$ python -q
>>> import numpy as np
>>> from numpy import linalg as LA
>>> np.set_printoptions(precision=2, suppress=True, linewidth=140, legacy="1.25")
>>> tidy = lambda a: np.round(a, 2) + 0
>>> m1 = np.load("x.npy")
>>> m1
array([[ -8.5 ,  -0.48, -11.5 ],
       [ -8.47,  -0.51, -11.45],
       [ -0.05,  -0.02,   0.06],
       [  0.09,  -0.04,   0.01],
       [ -3.34,  -0.2 ,  -4.49],
       [ -3.33,  -0.16,  -4.57],
       [ -0.04,   0.  ,   0.  ],
       [ -5.1 ,  -0.33,  -6.87],
       [  0.  ,   0.01,  -0.03],
       [ -1.74,  -0.06,  -2.35]])
>>> basis = m1[[7, 6]].astype(float)
>>> for _ in range(6):
...     z = LA.norm(m1[:, None] - basis, axis=-1).argmin(axis=1)
...     basis = np.array([m1[z == j].mean(axis=0) for j in range(2)])
... 
>>> z
array([0, 0, 1, 1, 0, 0, 1, 0, 1, 1])
>>> tidy(basis[1] - basis[0])
array([5.4 , 0.31, 7.31])
>>> X = np.loadtxt("w.csv", delimiter=",")
>>> X
array([[-1.,  5.,  0.],
       [ 5.,  0.,  5.],
       [ 0.,  5., -2.]])
>>> ev, V = LA.eig(X)
>>> tidy(np.sort(LA.eigvals(X.T)))
array([-7.88, -1.49,  6.37])
>>> tidy(ev)
array([ 6.37, -1.49, -7.88])
>>> tidy(np.prod(ev))
75.0
>>> tidy(X @ V[:, 0] - ev[0] * V[:, 0])
array([0., 0., 0.])
>>> ev, V = LA.eigh(X)
>>> x0 = np.array([3, 7, 8])
>>> np.abs(X).sum(axis=1).max(), tidy(np.abs(ev).max())
(10.0, 7.88)
>>> (np.sign(V[:, -1].round(6)) == np.sign(V[0, -1].round(6))).astype(int)
array([1, 1, 1])
>>> tidy(V * np.maximum(ev, 0) @ V.T)
array([[1.61, 2.38, 1.42],
       [2.38, 3.51, 2.1 ],
       [1.42, 2.1 , 1.25]])
>>> tidy(x0 @ X @ x0 / (x0 @ x0)), tidy(ev[0]), tidy(ev[-1])
(5.19, -7.88, 6.37)
>>> x0 = np.array([1, 0, 3])
>>> X @ (2 * x0)
array([ -2.,  40., -12.])
>>> np.einsum("ij,j->i", X, x0)
array([-1., 20., -6.])
>>> (X * x0).sum(axis=1)
array([-1., 20., -6.])
>>> np.sign((X @ x0).round(6))
array([-1.,  1., -1.])
>>> X @ x0
array([-1., 20., -6.])
>>> X * x0
array([[-1.,  0.,  0.],
       [ 5.,  0., 15.],
       [ 0.,  0., -6.]])
>>> X @ np.ones(3)
array([ 4., 10.,  3.])
>>> LA.norm(X @ x0) <= LA.norm(X, 2) * LA.norm(x0) + 1e-9
True
>>> X @ np.eye(3)[2]
array([ 0.,  5., -2.])
>>> out = LA.inv(X)
>>> tidy(out)
array([[-0.33,  0.13,  0.33],
       [ 0.13,  0.03,  0.07],
       [ 0.33,  0.07, -0.33]])
>>> tidy(LA.inv(out))
array([[-1.,  5.,  0.],
       [ 5.,  0.,  5.],
       [ 0.,  5., -2.]])
>>> np.allclose(out, X.T)
False
>>> tidy(LA.cond(X))
5.28
>>> tidy(X @ out)
array([[1., 0., 0.],
       [0., 1., 0.],
       [0., 0., 1.]])
>>> tidy(LA.det(X) * LA.det(out))
1.0
>>> (np.abs(out) > 1e-9).astype(int)
array([[1, 1, 1],
       [1, 1, 1],
       [1, 1, 1]])
>>> [round(float(LA.det(out[:i, :i])), 2) + 0 for i in range(1, 4)]
[-0.33, -0.03, 0.01]
>>> E = np.load("test13.npy")
>>> E
array([[-0.31, -1.  , -0.9 ],
       [-0.12, -0.94, -0.6 ],
       [ 0.92,  1.  , -0.39],
       [ 1.  ,  0.95, -0.99],
       [ 0.78,  0.79, -0.6 ],
       [ 0.81, -0.26, -0.9 ],
       [ 1.  ,  1.  , -0.95],
       [ 0.04, -0.77, -0.49],
       [-0.86,  0.99,  0.99],
       [ 0.9 , -0.94, -0.99],
       [-0.98, -0.87,  0.97],
       [-0.48,  0.06,  0.56],
       [ 0.25,  0.94,  0.5 ]])
>>> basis = E[[6, 2]].astype(float)
>>> for _ in range(4):
...     z = LA.norm(E[:, None] - basis, axis=-1).argmin(axis=1)
...     basis = np.array([E[z == j].mean(axis=0) for j in range(2)])
... 
>>> z
array([0, 0, 0, 0, 0, 0, 0, 0, 1, 0, 1, 1, 1])
>>> tidy(basis)
array([[ 0.56, -0.02, -0.76],
       [-0.52,  0.28,  0.76]])
>>> tidy(basis[1] - basis[0])
array([-1.08,  0.3 ,  1.51])
>>> np.abs(basis[1] - basis[0]).argmax()
2
>>> cov = basis.T @ basis
>>> np.allclose(cov, cov.T)
True
>>> tidy(LA.svd(basis, compute_uv=False) ** 2)
array([1.77, 0.03])
>>> tidy(np.diag(cov))
array([0.58, 0.08, 1.14])
>>> (basis @ basis.T).shape
(2, 2)
>>> LA.matrix_rank(cov)
2
>>> tidy(np.trace(cov)), tidy((basis ** 2).sum())
(1.8, 1.8)
>>> tidy(cov)
array([[ 0.58, -0.16, -0.81],
       [-0.16,  0.08,  0.23],
       [-0.81,  0.23,  1.14]])
>>> proj = E @ LA.solve(E.T @ E, E.T)
>>> tidy(np.diag(proj))
array([0.53, 0.17, 0.18, 0.26, 0.12, 0.14, 0.26, 0.09, 0.4 , 0.4 , 0.23, 0.04, 0.18])
>>> tidy(LA.eigvalsh(proj))
array([0., 0., 0., 0., 0., 0., 0., 0., 0., 0., 1., 1., 1.])
>>> LA.matrix_rank(np.eye(13) - proj)
10
>>> left, sig, vt = LA.svd(E, full_matrices=False)
>>> left.shape, sig.shape, vt.shape
((13, 3), (3,), (3, 3))
>>> tidy(sig / sig[0])
array([1.  , 0.84, 0.21])
>>> arr = np.load("run13.npy")
>>> arr
array([[  1.73,  23.38,  -1.52],
       [  1.  ,   8.18,   0.89],
       [  1.  ,   5.19,   1.11],
       [  0.89,   2.51,   1.02],
       [  0.76,   1.61,   0.85],
       [  0.29,   0.36,   0.3 ],
       [  0.29,   0.35,   0.3 ],
       [ -2.86,  -0.92,  -2.35],
       [ -3.52,  -0.96,  -2.81],
       [ -4.65,  -0.99,  -3.57],
       [ -7.05,  -1.  ,  -5.03],
       [ -7.23,  -1.  ,  -5.13],
       [-13.91,  -1.1 ,  -8.66],
       [-19.81,  -1.42, -11.38],
       [-20.85,  -1.5 , -11.84],
       [-21.15,  -1.53, -11.96]])
>>> cov = np.cov(arr, rowvar=False)
>>> tidy(arr.std(axis=0))
array([8.12, 6.13, 4.67])
>>> tidy(LA.eigvalsh(cov)[::-1])
array([104.76,  28.46,   0.36])
>>> np.argwhere(np.triu(np.abs(np.corrcoef(arr.T)) > 0.8, 1))
array([[0, 2]])
>>> np.median(arr, axis=0)
array([-3.19, -0.94, -2.58])
>>> np.argsort(-arr.std(axis=0).round(6), kind="stable")
array([0, 1, 2])
>>> tidy(np.polyfit(arr[:, 1], arr[:, 2], 1))
array([ 0.3 , -4.31])
>>> cov.shape
(3, 3)
>>> tidy(np.corrcoef(arr[:, 1], arr[:, 2])[0, 1])
0.39
>>> round(np.log10(LA.cond(arr)))
1
>>> ang = np.deg2rad(180)
>>> J = np.eye(4)
>>> J[np.ix_([3, 0], [3, 0])] = [[np.cos(ang), -np.sin(ang)], [np.sin(ang), np.cos(ang)]]
>>> tidy(J)
array([[-1.,  0.,  0.,  0.],
       [ 0.,  1.,  0.,  0.],
       [ 0.,  0.,  1.,  0.],
       [ 0.,  0.,  0., -1.]])
>>> x0 = np.array([-1, -1, -1])
>>> target = arr @ x0
>>> beta, lr = np.zeros(3), 1 / LA.norm(arr, 2) ** 2
>>> for i in range(10):
...     beta -= lr * arr.T @ (arr @ beta - target)
...     if i % 2 == 0: print(i, round(LA.norm(arr @ beta - target), 2))
... 
0 14.31
2 7.25
4 3.74
6 2.05
8 1.31
>>> tidy(LA.cond(arr))
20.22
>>> x0 = np.array([-1, -3, -1])
>>> a = np.maximum(arr @ x0, 0)
>>> tidy(np.tanh(arr @ x0))
array([-1.  , -1.  , -1.  , -1.  , -1.  , -0.93, -0.93,  1.  ,  1.  ,  1.  ,  1.  ,  1.  ,  1.  ,  1.  ,  1.  ,  1.  ])
>>> tidy(arr.T @ a)
array([-2959.5 ,  -249.95, -1757.88])
>>> tidy(np.maximum(arr @ (3 * x0), 0))
array([  0.  ,   0.  ,   0.  ,   0.  ,   0.  ,   0.  ,   0.  ,  23.91,  27.63,  33.57,  45.24,  46.08,  77.61, 106.35, 111.57, 113.1 ])
>>> np.flatnonzero(a > 1e-9)
array([ 7,  8,  9, 10, 11, 12, 13, 14, 15])
>>> Ac = arr - arr.mean(axis=0)
>>> left, sig, vt = LA.svd(Ac, full_matrices=False)
>>> tidy(vt[0] * np.sign(vt[0, np.abs(vt[0]).argmax()]))
array([0.8 , 0.39, 0.45])
>>> tidy(sig)
array([39.64, 20.66,  2.32])
>>> np.abs(vt[0]).argmax()
0
>>> tidy(np.abs(vt[-1]))
array([0.51, 0.07, 0.86])
>>> np.searchsorted(np.cumsum(sig ** 2) / (sig ** 2).sum(), 0.9) + 1
2
>>> np.abs(left[:, 0]).argmax()
15
>>> (np.sign(left[:, 0]) == np.sign(left[0, 0])).astype(int)
array([1, 1, 1, 1, 1, 1, 1, 1, 1, 0, 0, 0, 0, 0, 0, 0])
>>> tidy((sig ** 2).sum() ** 2 / (sig ** 4).sum())
1.51
>>> Ac = (arr - arr.mean(axis=0)) / arr.std(axis=0)
>>> np.argwhere(np.abs(Ac) > 2)
array([[0, 1]])
>>> beta = LA.lstsq(np.delete(Ac, 0, axis=1), Ac[:, 0])[0]
>>> tidy(1 - np.var(Ac[:, 0] - np.delete(Ac, 0, axis=1) @ beta))
0.98
>>> left, sig, vt = LA.svd(arr)
>>> tidy(sig)
array([46.98, 25.31,  2.32])
>>> out = left[:, :2] @ np.diag(sig[:2]) @ vt[:2]
>>> LA.matrix_rank(out)
2
>>> A = np.load("a.npy")
>>> tidy(A)
array([[ 0.6 ,  0.48, -0.11, -0.03],
       [ 0.48,  0.43,  0.13,  0.04],
       [-0.11,  0.13,  0.97, -0.01],
       [-0.03,  0.04, -0.01,  1.  ]])
>>> left, sig, vt = LA.svd(A, full_matrices=False)
>>> tidy(sig)
array([1., 1., 1., 0.])
>>> np.allclose(left * sig @ vt, A)
True
>>> tidy(np.sqrt((sig ** 2).sum())), tidy(LA.norm(A))
(1.73, 1.73)
>>> tidy(sig / sig[0])
array([1., 1., 1., 0.])
>>> tidy(vt @ vt.T)
array([[1., 0., 0., 0.],
       [0., 1., 0., 0.],
       [0., 0., 1., 0.],
       [0., 0., 0., 1.]])
>>> tidy(np.cumsum(sig ** 2) / np.sum(sig ** 2))
array([0.33, 0.67, 1.  , 1.  ])
>>> x0 = np.array([3, -1, 0, 2])
>>> tidy((x0 - A @ x0) @ (A @ x0))
0.0
>>> tidy(A @ x0)
array([ 1.26,  1.08, -0.47,  1.85])
>>> feats = np.loadtxt("layer17.csv", delimiter=",")
>>> feats
array([[1., 0., 0., 0.],
       [0., 1., 0., 0.],
       [0., 0., 0., 1.],
       [0., 0., 1., 0.]])
>>> ev, V = LA.eig(feats)
>>> tidy(np.sort(LA.eigvals(feats @ feats)))
array([1., 1., 1., 1.])
>>> ev
array([ 1., -1.,  1.,  1.])
>>> feats @ V[:, 0] - ev[0] * V[:, 0]
array([0., 0., 0., 0.])
>>> out = feats[0, 0] * feats[1:] - np.outer(feats[1:, 0], feats[0])
>>> out
array([[0., 1., 0., 0.],
       [0., 0., 0., 1.],
       [0., 0., 1., 0.]])
>>> LA.matrix_rank(out), LA.matrix_rank(feats)
(3, 4)
>>> ev, V = LA.eigh(feats)
>>> x0 = np.array([-3, -3, 1, -3])
>>> tidy(LA.eigvalsh(feats[1:, 1:]))
array([-1.,  1.,  1.])
>>> np.abs(feats).sum(axis=1).max(), np.abs(ev).max()
(1.0, 1.0)
